% ipython --no-banner

In [1]: import numpy as np

In [2]: from numpy import linalg as LA

In [3]: np.set_printoptions(precision=4, suppress=True, linewidth=120, legacy="1.25")

In [4]: mat = np.load("m.npy")

In [5]: mat
Out[5]: 
array([[-1,  0,  3,  3],
       [-1,  0,  3,  3],
       [ 1,  0, -3, -3],
       [ 2,  0, -6, -6],
       [ 0,  0,  0,  0],
       [-2,  0,  6,  6],
       [-2,  0,  6,  6]])

In [6]: def softmax(z):
   ...:     e = np.exp(z - z.max(axis=-1, keepdims=True))
   ...:     return e / e.sum(axis=-1, keepdims=True)
   ...: 

In [7]: softmax(mat[3] + 2)
Out[7]: array([0.8803, 0.1191, 0.0003, 0.0003])

In [8]: scores = mat @ mat.T / np.sqrt(4)

In [9]: softmax(scores)[3] @ mat
Out[9]: array([ 2.,  0., -6., -6.])

In [10]: [round(float(x), 4) for x in LA.svd(mat, compute_uv=False)[:3]]
Out[10]: [16.8819, 0.0, 0.0]

In [11]: LA.matrix_rank(mat, rtol=0.1)
Out[11]: 1

In [12]: LA.cond(mat) > 100
Out[12]: True

In [13]: F = np.load("layer4.npy")

In [14]: F
Out[14]: 
array([[5., 1., 1., 1.],
       [1., 5., 1., 1.],
       [1., 1., 5., 1.],
       [1., 1., 1., 5.]])

In [15]: P = np.triu(np.array([[0, -2, -2, 0], [1, -2, 1, 2], [2, -2, -1, -2], [1, 2, -1, 1]]), 1) + np.eye(4)

In [16]: A2 = P @ F @ LA.inv(P)

In [17]: P @ F - F @ P
Out[17]: 
array([[-4., -2., -3., -4.],
       [ 3.,  5.,  4.,  3.],
       [-2.,  0., -1., -2.],
       [ 0.,  2.,  1.,  0.]])

In [18]: np.poly(A2)
Out[18]: array([   1.,  -20.,  144., -448.,  512.])

In [19]: np.trace(A2), np.trace(F)
Out[19]: (20.0, 20.0)

In [20]: w, evecs = LA.eigh(F)

In [21]: vec = np.array([3, -1, -5, 4])

In [22]: np.abs(F).sum(axis=1).max(), np.round(np.abs(w).max(), 4)
Out[22]: (8.0, 8.0)

In [23]: vec @ F @ vec
Out[23]: 205.0

In [24]: evecs * np.maximum(w, 0) @ evecs.T
Out[24]: 
array([[5., 1., 1., 1.],
       [1., 5., 1., 1.],
       [1., 1., 5., 1.],
       [1., 1., 1., 5.]])

In [25]: F @ np.ones(4)
Out[25]: array([8., 8., 8., 8.])

In [26]: (F @ F)[0]
Out[26]: array([28., 12., 12., 12.])

In [27]: F @ (-1.0) ** np.arange(4)
Out[27]: array([ 4., -4.,  4., -4.])

In [28]: np.sort(np.abs(np.fft.fft(F[0]))), np.sort(LA.svd(F, compute_uv=False))
Out[28]: (array([4., 4., 4., 8.]), array([4., 4., 4., 8.]))

In [29]: np.allclose(F @ F.T, F.T @ F)
Out[29]: True

In [30]: np.einsum("ij,ji->", F, F)
Out[30]: 112.0

In [31]: np.einsum("ii->", F)
Out[31]: 20.0

In [32]: round(LA.det(F.T), 4)
Out[32]: 512.0

In [33]: np.round(LA.det(2 * F), 4), round(LA.det(F), 4)
Out[33]: (8192.0, 512.0)

In [34]: LA.eigvals(F)
Out[34]: array([4., 8., 4., 4.])

In [35]: X = np.array([[0, 1, 0, 0], [1, 1, 0, 0], [0, 0, 0, 1], [0, 0, 1, 1]])

In [36]: u = np.array([-7, 8])

In [37]: np.cross(X[0, :3], X[3, :3])
Out[37]: array([1, 0, 0])

In [38]: np.array([np.convolve(row, u, "same") for row in X])
Out[38]: 
array([[ 0, -7,  8,  0],
       [-7,  1,  8,  0],
       [ 0,  0,  0, -7],
       [ 0,  0, -7,  1]])

In [39]: Uu, sig, VT = LA.svd(mat, full_matrices=False)

In [40]: np.allclose(Uu * sig @ VT, mat)
Out[40]: True

In [41]: np.round(np.sqrt((sig ** 2).sum()), 4), round(LA.norm(mat), 4)
Out[41]: (16.8819, 16.8819)

In [42]: np.round(Uu.T @ mat @ VT.T, 4) + 0
Out[42]: 
array([[16.8819,  0.    ,  0.    ,  0.    ],
       [ 0.    ,  0.    ,  0.    ,  0.    ],
       [ 0.    ,  0.    ,  0.    ,  0.    ],
       [ 0.    ,  0.    ,  0.    ,  0.    ]])

In [43]: (sig > 1e-8).sum()
Out[43]: 1

In [44]: np.cumsum(sig ** 2) / np.sum(sig ** 2)
Out[44]: array([1., 1., 1., 1.])

In [45]: w, evecs = LA.eigh(X)

In [46]: vec = np.array([0, 1, 1, 2])

In [47]: np.abs(X).sum(axis=1).max(), round(float(np.abs(w).max()), 4)
Out[47]: (2, 1.618)

In [48]: LA.eigvalsh(X[1:, 1:])
Out[48]: array([-0.618,  1.   ,  1.618])

In [49]: vec @ X @ vec
Out[49]: 9

In [50]: evecs * np.maximum(w, 0) @ evecs.T
Out[50]: 
array([[0.4472, 0.7236, 0.    , 0.    ],
       [0.7236, 1.1708, 0.    , 0.    ],
       [0.    , 0.    , 0.4472, 0.7236],
       [0.    , 0.    , 0.7236, 1.1708]])

In [51]: [round(float(LA.det(X[:i, :i])), 2) + 0 for i in range(1, 5)]
Out[51]: [0.0, -1.0, 0.0, 1.0]

In [52]: np.all(LA.eigvalsh(X) > 0)
Out[52]: False

In [53]: w, evecs = LA.eig(X)

In [54]: np.sort(LA.eigvals(X.T))
Out[54]: array([-0.618, -0.618,  1.618,  1.618])

In [55]: np.round(X @ evecs[:, 0] - w[0] * evecs[:, 0], 4) + 0
Out[55]: array([0., 0., 0., 0.])

In [56]: w
Out[56]: array([-0.618,  1.618, -0.618,  1.618])

In [57]: np.sort(LA.eigvals(X @ X))
Out[57]: array([0.382, 0.382, 2.618, 2.618])

In [58]: A2 = np.array([[0, 2, 0, 2, 0, 0, 2, 2, 1],
    ...:     [1, 2, 1, 2, 1, 0, 0, 2, 2],
    ...:     [0, 1, 2, 2, 2, 2, 1, 2, 2],
    ...:     [2, 0, 0, 0, 2, 1, 2, 2, 0],
    ...:     [2, 0, 2, 1, 1, 1, 0, 1, 0],
    ...:     [1, 0, 0, 0, 2, 2, 2, 0, 2],
    ...:     [2, 2, 1, 1, 0, 1, 1, 1, 0],
    ...:     [1, 2, 1, 2, 1, 1, 2, 1, 1],
    ...:     [0, 0, 1, 1, 0, 0, 2, 1, 2]])

In [59]: A2[-1] = A2[0]

In [60]: A = A2 + 0.02 * np.eye(9)

In [61]: A
Out[61]: 
array([[0.02, 2.  , 0.  , 2.  , 0.  , 0.  , 2.  , 2.  , 1.  ],
       [1.  , 2.02, 1.  , 2.  , 1.  , 0.  , 0.  , 2.  , 2.  ],
       [0.  , 1.  , 2.02, 2.  , 2.  , 2.  , 1.  , 2.  , 2.  ],
       [2.  , 0.  , 0.  , 0.02, 2.  , 1.  , 2.  , 2.  , 0.  ],
       [2.  , 0.  , 2.  , 1.  , 1.02, 1.  , 0.  , 1.  , 0.  ],
       [1.  , 0.  , 0.  , 0.  , 2.  , 2.02, 2.  , 0.  , 2.  ],
       [2.  , 2.  , 1.  , 1.  , 0.  , 1.  , 1.02, 1.  , 0.  ],
       [1.  , 2.  , 1.  , 2.  , 1.  , 1.  , 2.  , 1.02, 1.  ],
       [0.  , 2.  , 0.  , 2.  , 0.  , 0.  , 2.  , 2.  , 1.02]])

In [62]: rng = np.random.default_rng(99)

In [63]: lab = rng.permutation(9)

In [64]: lab
Out[64]: array([4, 6, 0, 3, 8, 1, 2, 5, 7])

In [65]: A2 = A[lab][:, lab]

In [66]: A2
Out[66]: 
array([[1.02, 0.  , 2.  , 1.  , 0.  , 0.  , 2.  , 1.  , 1.  ],
       [0.  , 1.02, 2.  , 1.  , 0.  , 2.  , 1.  , 1.  , 1.  ],
       [0.  , 2.  , 0.02, 2.  , 1.  , 2.  , 0.  , 0.  , 2.  ],
       [2.  , 2.  , 2.  , 0.02, 0.  , 0.  , 0.  , 1.  , 2.  ],
       [0.  , 2.  , 0.  , 2.  , 1.02, 2.  , 0.  , 0.  , 2.  ],
       [1.  , 0.  , 1.  , 2.  , 2.  , 2.02, 1.  , 0.  , 2.  ],
       [2.  , 1.  , 0.  , 2.  , 2.  , 1.  , 2.02, 2.  , 2.  ],
       [2.  , 2.  , 1.  , 0.  , 2.  , 0.  , 0.  , 2.02, 0.  ],
       [1.  , 2.  , 1.  , 2.  , 1.  , 2.  , 1.  , 1.  , 1.02]])

In [67]: np.diag(A2)
Out[67]: array([1.02, 1.02, 0.02, 0.02, 1.02, 2.02, 2.02, 2.02, 1.02])

In [68]: np.round(LA.det(A2), 4), round(float(LA.det(A[lab])), 4)
Out[68]: (-2.3377, 2.3377)

In [69]: vec = np.array([-3, 1, -2, 0, -2, 0, 1, -1, 2])

In [70]: np.sign((A2 @ vec).round(6))
Out[70]: array([-1., -1.,  1., -1.,  1., -1., -1., -1., -1.])

In [71]: A2 @ (2 * vec)
Out[71]: array([ -8.12,  -1.96,   7.92, -10.  ,   7.92,  -8.  ,  -9.96, -24.04,  -5.92])

In [72]: LA.norm(A2 @ vec) <= LA.norm(A2, 2) * LA.norm(vec) + 1e-9
Out[72]: True

In [73]: W0 = np.load("x.npy")

In [74]: W0
Out[74]: 
array([[-1,  1,  0, -2,  3, -3, -3],
       [-3, -1,  1,  0, -2,  3, -3],
       [-3, -3, -1,  1,  0, -2,  3],
       [ 3, -3, -3, -1,  1,  0, -2],
       [-2,  3, -3, -3, -1,  1,  0],
       [ 0, -2,  3, -3, -3, -1,  1],
       [ 1,  0, -2,  3, -3, -3, -1]])

In [75]: vec = np.array([0, -3, 5, -5, 5, 2, 0])

In [76]: np.sign((W0 @ vec).round(6))
Out[76]: array([ 1,  1, -1,  1, -1,  1, -1])

In [77]: (W0 @ vec).argmax()
Out[77]: 5

In [78]: np.einsum("ij,j->i", W0, vec)
Out[78]: array([ 16,   4,  -5,   4, -12,  19, -46])

In [79]: W0 @ np.ones(7)
Out[79]: array([-5., -5., -5., -5., -5., -5., -5.])

In [80]: np.fft.fft(W0[0])
Out[80]: 
array([-5.    +0.j    , -2.4804-3.8827j,  2.7714-6.5072j, -1.2911+5.4846j, -1.2911-5.4846j,  2.7714+6.5072j,
       -2.4804+3.8827j])

In [81]: np.sort(np.abs(np.fft.fft(W0[0]))), np.sort(LA.svd(W0, compute_uv=False))
Out[81]: 
(array([4.6073, 4.6073, 5.    , 5.6345, 5.6345, 7.0728, 7.0728]),
 array([4.6073, 4.6073, 5.    , 5.6345, 5.6345, 7.0728, 7.0728]))

In [82]: lab = rng.permutation(7)

In [83]: lab
Out[83]: array([1, 2, 0, 4, 5, 3, 6])

In [84]: A2 = W0[lab][:, lab]

In [85]: np.trace(A2)
Out[85]: -7

In [86]: K = np.load("test9.npy")

In [87]: K
Out[87]: 
array([[ 0.5749,  1.2714, -0.4103,  0.8735,  0.7117],
       [ 0.2754, -0.0769, -0.2232,  1.2777,  1.7214],
       [ 2.8071,  2.9082, -0.1395,  1.7749,  2.2372],
       [ 0.8458,  3.6376,  0.7835, -0.2314,  0.3173],
       [-2.5936, -2.0713, -2.2949, -0.0455, -5.265 ],
       [ 0.0534, -1.1108,  0.7021, -2.1512, -1.2078],
       [ 1.6708,  2.865 ,  1.5027,  0.3039, -0.1434],
       [ 2.8769,  2.7993,  0.1263,  0.0773,  3.5259],
       [-2.1304, -1.329 , -1.9963,  1.7655, -3.0563],
       [-0.6921, -1.6461,  0.1528,  0.8673,  0.7895],
       [ 2.9679,  1.7173,  1.911 , -3.9622,  3.9878],
       [ 1.2512,  2.5272,  0.6653,  0.9389,  3.5778],
       [-2.0304, -4.0269, -0.301 ,  1.193 ,  0.2953],
       [ 2.2037,  0.1783,  1.8175, -1.4813,  3.9819],
       [-0.4658, -0.454 ,  1.5929,  1.089 ,  2.329 ],
       [ 0.7598,  2.941 ,  0.8975, -1.8449,  0.1021],
       [-0.4509, -1.1246,  1.1901, -2.2656, -0.4062],
       [-2.8345,  0.4194, -1.0798, -1.9231, -3.9363],
       [ 0.4273,  1.507 , -0.0878, -0.0629,  1.0909],
       [ 3.6666,  0.175 ,  0.8723,  0.3774,  2.2003],
       [ 0.608 , -2.0814,  0.7096,  0.3039,  0.5296],
       [ 2.9091,  3.524 ,  2.5145, -0.4264,  0.6024],
       [ 0.986 , -1.5214,  1.3429,  0.6506,  4.0918],
       [-2.8992, -2.7011, -0.311 , -0.6789, -0.219 ],
       [-2.3317, -1.1056, -3.1228,  0.6091, -4.0507],
       [ 1.4136,  1.5001, -0.0997, -0.2528,  0.9654],
       [ 3.9975,  3.5381,  1.1155, -0.8066,  1.1784],
       [-1.5332,  1.2076,  1.5603,  1.0774, -0.0805],
       [-1.3468, -2.6158, -0.4494,  1.5729,  1.1092],
       [-1.8045, -2.3596, -1.3458,  2.2422, -0.9863],
       [ 0.2272,  1.254 , -1.4338, -2.5959, -0.8882],
       [ 1.3727,  0.1345, -0.6141, -1.7157, -1.0676],
       [-1.9252, -1.9889,  1.3324,  2.8232, -1.9987],
       [ 1.1062,  3.4731,  1.7978,  0.1527,  0.3181],
       [-0.4493, -1.2915,  0.9135,  0.189 , -2.0069],
       [ 3.5996,  2.6084,  0.8655, -1.3787,  3.2651],
       [-1.4505, -0.99  , -1.2418, -0.1919,  0.298 ],
       [ 4.0782,  2.6162,  2.4262, -0.7086,  3.667 ]])

In [88]: P = K @ LA.solve(K.T @ K, K.T)

In [89]: np.allclose(P @ P, P)
Out[89]: True

In [90]: round(np.trace(P), 4)
Out[90]: 5.0

In [91]: np.round(LA.eigvalsh(P), 4) + 0
Out[91]: 
array([0., 0., 0., 0., 0., 0., 0., 0., 0., 0., 0., 0., 0., 0., 0., 0., 0., 0., 0., 0., 0., 0., 0., 0., 0., 0., 0., 0.,
       0., 0., 0., 0., 0., 1., 1., 1., 1., 1.])
